$ python3 -q
>>> import numpy as np
>>> np.set_printoptions(precision=1, suppress=True, linewidth=160)
>>> M = np.array([[-1.0, 1.0, 3.0], [-8.0, 5.0, 6.0], [10.0, -5.0, -2.0]])
>>> x = np.array([8, 0, -7])
>>> target = M @ x
>>> print(target)
[ -29. -106.   94.]
>>> print(np.round(np.linalg.solve(M, target), 1) + 0)
[ 8.  0. -7.]
>>> print(np.linalg.solve(M.T, M[2]))
[ 0. -0.  1.]
>>> P = np.triu(np.array([[9, 4, 7], [8, 4, 6], [8, 2, 6]]), 1) + np.eye(3)
>>> B = P @ M @ np.linalg.inv(P)
>>> print(P @ M - M @ P)
[[ 38. -11.  11.]
 [ 60.   2.  14.]
 [  0. -40. -40.]]
>>> print(np.trace(B), np.trace(M))
2.0 2.0
>>> print(np.poly(B))
[ 1. -2. -5.  6.]
>>> print(B)
[[  37. -162.  726.]
 [  52. -233. 1028.]
 [  10.  -45.  198.]]
>>> print(np.linalg.norm(B, axis=1).argmax())
1
>>> print(round(float(np.linalg.norm(B[0], 1)), 1), round(float(np.linalg.norm(B[0], np.inf)), 1))
925.0 726.0
>>> print(round(np.linalg.norm(B[0] - B[1]), 1))
310.6
>>> print(np.round(np.linalg.norm(B, 1), 1), np.round(np.linalg.norm(B, np.inf), 1))
1952.0 1313.0
>>> print(B[0] @ B[1])
785998.0
>>> print(np.linalg.norm(B, axis=0))
[  64.6  287.3 1274. ]
>>> Q, Rm = np.linalg.qr(M)
>>> print(Q @ Rm)
[[-1.  1.  3.]
 [-8.  5.  6.]
 [10. -5. -2.]]
>>> print(round(float(abs(Rm[0, 0])), 1), round(np.linalg.norm(M[:, 0]), 1))
12.8 12.8
>>> print(Rm)
[[12.8 -7.1 -5.5]
 [ 0.  -0.9 -4.3]
 [ 0.   0.   0.5]]
>>> print(np.abs(np.diag(Rm)))
[12.8  0.9  0.5]
>>> m1 = 3 * np.eye(5) + np.eye(5, k=1)
>>> print(m1)
[[3. 1. 0. 0. 0.]
 [0. 3. 1. 0. 0.]
 [0. 0. 3. 1. 0.]
 [0. 0. 0. 3. 1.]
 [0. 0. 0. 0. 3.]]
>>> print(m1 @ m1)
[[9. 6. 1. 0. 0.]
 [0. 9. 6. 1. 0.]
 [0. 0. 9. 6. 1.]
 [0. 0. 0. 9. 6.]
 [0. 0. 0. 0. 9.]]
>>> print(np.linalg.matrix_power(m1, 2))
[[9. 6. 1. 0. 0.]
 [0. 9. 6. 1. 0.]
 [0. 0. 9. 6. 1.]
 [0. 0. 0. 9. 6.]
 [0. 0. 0. 0. 9.]]
>>> print(np.allclose(m1, m1.T))
False
>>> print((m1 + m1.T) / 2)
[[3.  0.5 0.  0.  0. ]
 [0.5 3.  0.5 0.  0. ]
 [0.  0.5 3.  0.5 0. ]
 [0.  0.  0.5 3.  0.5]
 [0.  0.  0.  0.5 3. ]]
>>> print(np.allclose(m1 @ m1.T, m1.T @ m1))
False
>>> print((m1 - m1.T) / 2)
[[ 0.   0.5  0.   0.   0. ]
 [-0.5  0.   0.5  0.   0. ]
 [ 0.  -0.5  0.   0.5  0. ]
 [ 0.   0.  -0.5  0.   0.5]
 [ 0.   0.   0.  -0.5  0. ]]
>>> print(np.trace(m1))
15.0
>>> print(round(np.abs(np.linalg.eigvals(m1)).max(), 1))
3.0
>>> U, s, Vt = np.linalg.svd(m1, full_matrices=False)
>>> print(np.round(Vt @ Vt.T, 1) + 0)
[[1. 0. 0. 0. 0.]
 [0. 1. 0. 0. 0.]
 [0. 0. 1. 0. 0.]
 [0. 0. 0. 1. 0.]
 [0. 0. 0. 0. 1.]]
>>> print(np.round(U.T @ U, 1) + 0)
[[1. 0. 0. 0. 0.]
 [0. 1. 0. 0. 0.]
 [0. 0. 1. 0. 0.]
 [0. 0. 0. 1. 0.]
 [0. 0. 0. 0. 1.]]
>>> print(np.round(U.T @ m1 @ Vt.T, 1) + 0)
[[3.9 0.  0.  0.  0. ]
 [0.  3.6 0.  0.  0. ]
 [0.  0.  3.1 0.  0. ]
 [0.  0.  0.  2.6 0. ]
 [0.  0.  0.  0.  2.2]]
>>> print(s / s[0])
[1.  0.9 0.8 0.7 0.6]
>>> rng = np.random.default_rng(5994)
>>> idx = rng.permutation(5)
>>> print(idx)
[2 0 1 4 3]
>>> B = m1[idx][:, idx]
>>> print(np.trace(B))
15.0
>>> print(np.round(np.linalg.det(B), 1), round(np.linalg.det(m1[idx]), 1))
243.0 -243.0
>>> data = np.array([[1, 0, -1, 1, 2, -1, 0, 2, 2, 1],
...     [2, -2, -1, -2, 1, -2, -1, -2, -2, -2],
...     [-1, -1, 2, 2, 0, -2, -1, -1, 2, -1],
...     [1, 0, -1, 1, -2, 0, 1, -2, 1, 0]])
>>> data[-1] = data[0] + 4 * data[1]
>>> print(data)
[[ 1  0 -1  1  2 -1  0  2  2  1]
 [ 2 -2 -1 -2  1 -2 -1 -2 -2 -2]
 [-1 -1  2  2  0 -2 -1 -1  2 -1]
 [ 9 -8 -5 -7  6 -9 -4 -6 -6 -7]]
>>> print([round(float(x), 1) for x in np.linalg.svd(data, compute_uv=False)[:3]])
[22.4, 4.7, 4.1]
>>> print(np.argsort(-np.linalg.norm(data, axis=0).round(6), kind="stable")[:3])
[5 0 1]
>>> print(np.linalg.cond(data) > 100)
True
>>> rk = np.linalg.matrix_rank(data)
>>> print(rk)
3
>>> N = np.linalg.svd(data)[2][rk:].T
>>> print(np.round(N @ N.T, 1) + 0)
[[ 0.7  0.1  0.3  0.2 -0.3  0.1  0.  -0.1  0.1  0. ]
 [ 0.1  0.8  0.   0.   0.1 -0.3 -0.1 -0.2  0.  -0.2]
 [ 0.3  0.   0.7 -0.2  0.2  0.   0.1  0.2 -0.1  0.1]
 [ 0.2  0.  -0.2  0.7  0.   0.1  0.  -0.1 -0.4 -0.1]
 [-0.3  0.1  0.2  0.   0.7  0.2  0.  -0.2 -0.1  0. ]
 [ 0.1 -0.3  0.   0.1  0.2  0.6 -0.2 -0.1  0.2 -0.2]
 [ 0.  -0.1  0.1  0.   0.  -0.2  0.9 -0.1  0.  -0.1]
 [-0.1 -0.2  0.2 -0.1 -0.2 -0.1 -0.1  0.6 -0.2 -0.3]
 [ 0.1  0.  -0.1 -0.4 -0.1  0.2  0.  -0.2  0.6 -0.1]
 [ 0.  -0.2  0.1 -0.1  0.  -0.2 -0.1 -0.3 -0.1  0.8]]
>>> print(np.linalg.matrix_rank(data.T @ data), np.linalg.matrix_rank(data @ data.T))
3 3
>>> print([int(np.linalg.matrix_rank(np.delete(data, i, axis=0))) for i in range(4)])
[3, 3, 2, 3]
>>> T = np.stack([data, 5 * data, data[::-1]])
>>> print((T @ data.T).shape)
(3, 4, 4)
>>> print(np.linalg.norm(T, axis=(1, 2)))
[ 23.3 116.4  23.3]
>>> print(T.sum(axis=0))
[[ 15  -8 -11  -1  18 -15  -4   6   6  -1]
 [ 11 -13  -4 -10   6 -14  -7 -13 -10 -13]
 [ -4  -8  11  10   1 -14  -7  -8  10  -8]
 [ 55 -48 -31 -41  38 -55 -24 -34 -34 -41]]
>>> print(T.shape)
(3, 4, 10)
>>> print(round(np.linalg.norm(data[1] - data[3]), 1))
16.3
>>> print(round(np.linalg.norm(data) ** 2 / np.linalg.norm(data, 2) ** 2, 1))
1.1
>>> print(np.linalg.norm(data, axis=1).argmax())
3
>>> print(np.linalg.norm(data, axis=1))
[ 4.1  5.6  4.6 21.7]
>>> print(data[1] @ data[3])
119
>>> U, s, Vt = np.linalg.svd(data)
>>> V = Vt[:(s > 1e-8).sum()]
>>> x = data[2] + -3 * data[0] + rng.integers(2) * np.eye(10)[8]
>>> print(x)
[-4. -1.  5. -1. -6.  1. -1. -7. -4. -4.]
>>> print(np.round(V.T @ V, 1) + 0)
[[ 0.3 -0.1 -0.3 -0.2  0.3 -0.1  0.   0.1 -0.1  0. ]
 [-0.1  0.2  0.   0.  -0.1  0.3  0.1  0.2  0.   0.2]
 [-0.3  0.   0.3  0.2 -0.2  0.  -0.1 -0.2  0.1 -0.1]
 [-0.2  0.   0.2  0.3  0.  -0.1  0.   0.1  0.4  0.1]
 [ 0.3 -0.1 -0.2  0.   0.3 -0.2  0.   0.2  0.1  0. ]
 [-0.1  0.3  0.  -0.1 -0.2  0.4  0.2  0.1 -0.2  0.2]
 [ 0.   0.1 -0.1  0.   0.   0.2  0.1  0.1  0.   0.1]
 [ 0.1  0.2 -0.2  0.1  0.2  0.1  0.1  0.4  0.2  0.3]
 [-0.1  0.   0.1  0.4  0.1 -0.2  0.   0.2  0.4  0.1]
 [ 0.   0.2 -0.1  0.1  0.   0.2  0.1  0.3  0.1  0.2]]
>>> print(np.allclose(V.T @ V @ x, x))
True
>>> print(np.linalg.matrix_rank(np.vstack([data, x])))
3
>>> print(np.diag(V.T @ V))
[0.3 0.2 0.3 0.3 0.3 0.4 0.1 0.4 0.4 0.2]
>>> J = np.load("x.npy")
>>> print(J.round(1) + 0)
[[-0.1  0.8  0.1  0.6]
 [-0.9 -0.3  0.   0.3]
 [ 0.3 -0.3 -0.7  0.5]
 [ 0.4 -0.4  0.7  0.5]]
>>> idx = rng.permutation(4)
>>> print(idx)
[3 2 0 1]
>>> B = J[idx][:, idx]
>>> print(B.round(1) + 0)
[[ 0.5  0.7  0.4 -0.4]
 [ 0.5 -0.7  0.3 -0.3]
 [ 0.6  0.1 -0.1  0.8]
 [ 0.3  0.  -0.9 -0.3]]
>>> print(np.diag(B))
[ 0.5 -0.7 -0.1 -0.3]
>>> print(round(np.linalg.det(B), 1), round(float(np.linalg.det(J[idx])), 1))
-1.0 1.0
>>> print(np.allclose(B, J))
False
>>> print(round(np.trace(B), 1))
-0.7
>>> print(np.sort(np.abs(np.linalg.eigvals(B))))
[1. 1. 1. 1.]
>>> W2 = np.array([[-0.5, -0.1, 0.0, -0.3, -0.1, 0.0, 1.5, 1.8],
...     [-0.1, 0.0, 0.4, -0.9, -0.6, 0.6, 1.4, 0.2],
...     [-0.9, -0.3, -0.3, -0.1, -1.3, 0.7, -0.1, 0.2],
...     [2.0, 0.8, -0.6, 0.1, 0.4, 0.6, 0.8, -1.8]])
>>> F = np.array([[1, 3, 0, 3],
...     [2, 0, 1, 2],
...     [1, 1, 0, 0],
...     [0, 2, 3, 3],
...     [1, 3, 1, 3],
...     [0, 3, 0, 1],
...     [2, 0, 2, 3],
...     [2, 2, 0, 1],
...     [1, 1, 2, 1],
...     [2, 0, 2, 3],
...     [0, 3, 0, 0],
...     [2, 2, 3, 1],
...     [0, 1, 1, 0]]) @ W2 + 0.1 * rng.normal(size=(13, 8))
>>> print(F.round(1) + 0)
[[ 5.3  2.2 -0.7 -2.7 -0.6  3.7  8.  -2.9]
 [ 2.1  1.  -1.4 -0.5 -0.8  1.9  4.3  0.4]
 [-0.8 -0.2  0.4 -1.1 -0.6  0.4  2.8  2. ]
 [ 3.3  1.5 -1.9 -1.8 -3.9  5.2  4.9 -4.5]
 [ 4.4  2.  -0.8 -2.9 -1.8  4.1  7.8 -3. ]
 [ 1.8  0.8  0.8 -2.6 -1.5  2.3  5.2 -1.2]
 [ 3.2  1.6 -2.4 -0.5 -1.4  3.4  5.2 -1.2]
 [ 0.6  0.7  0.  -2.3 -1.   1.9  6.6  2. ]
 [-0.4  0.  -0.9 -1.2 -2.8  2.7  3.3  0.6]
 [ 3.2  1.7 -2.4 -0.5 -1.6  3.2  5.2 -1.5]
 [-0.3  0.1  1.2 -2.9 -1.8  1.8  4.1  0.6]
 [-1.9 -0.2 -0.6 -2.5 -4.8  4.   6.3  2.8]
 [-0.8 -0.2  0.2 -1.1 -2.   1.3  1.3  0.5]]
>>> x = np.array([-1, 1, -3, 0, -2, -2, 3, -3])
>>> h = np.maximum(F @ x, 0)
>>> print(np.maximum(F @ x, 0) - np.maximum(-F @ x, 0))
[25.5 12.5  2.1 29.5 28.  14.  21.  12.1 11.5 22.4  7.6 15.9  3.8]
>>> print(h)
[25.5 12.5  2.1 29.5 28.  14.  21.  12.1 11.5 22.4  7.6 15.9  3.8]
>>> print(np.maximum(F @ (3 * x), 0))
[76.5 37.5  6.3 88.6 83.9 42.  62.9 36.3 34.4 67.3 22.8 47.6 11.4]
>>> G = F.T @ F
>>> print(np.round(np.linalg.svd(F, compute_uv=False) ** 2, 1) + 0)
[647.9  99.4  32.6  17.8   0.2   0.1   0.1   0. ]
>>> print((F @ F.T).shape)
(13, 13)
>>> print(np.round(np.linalg.eigvalsh(G)[::-1], 1) + 0)
[647.9  99.4  32.6  17.8   0.2   0.1   0.1   0. ]
>>> print(round(float(np.trace(G)), 1), round(float((F ** 2).sum()), 1))
798.1 798.1
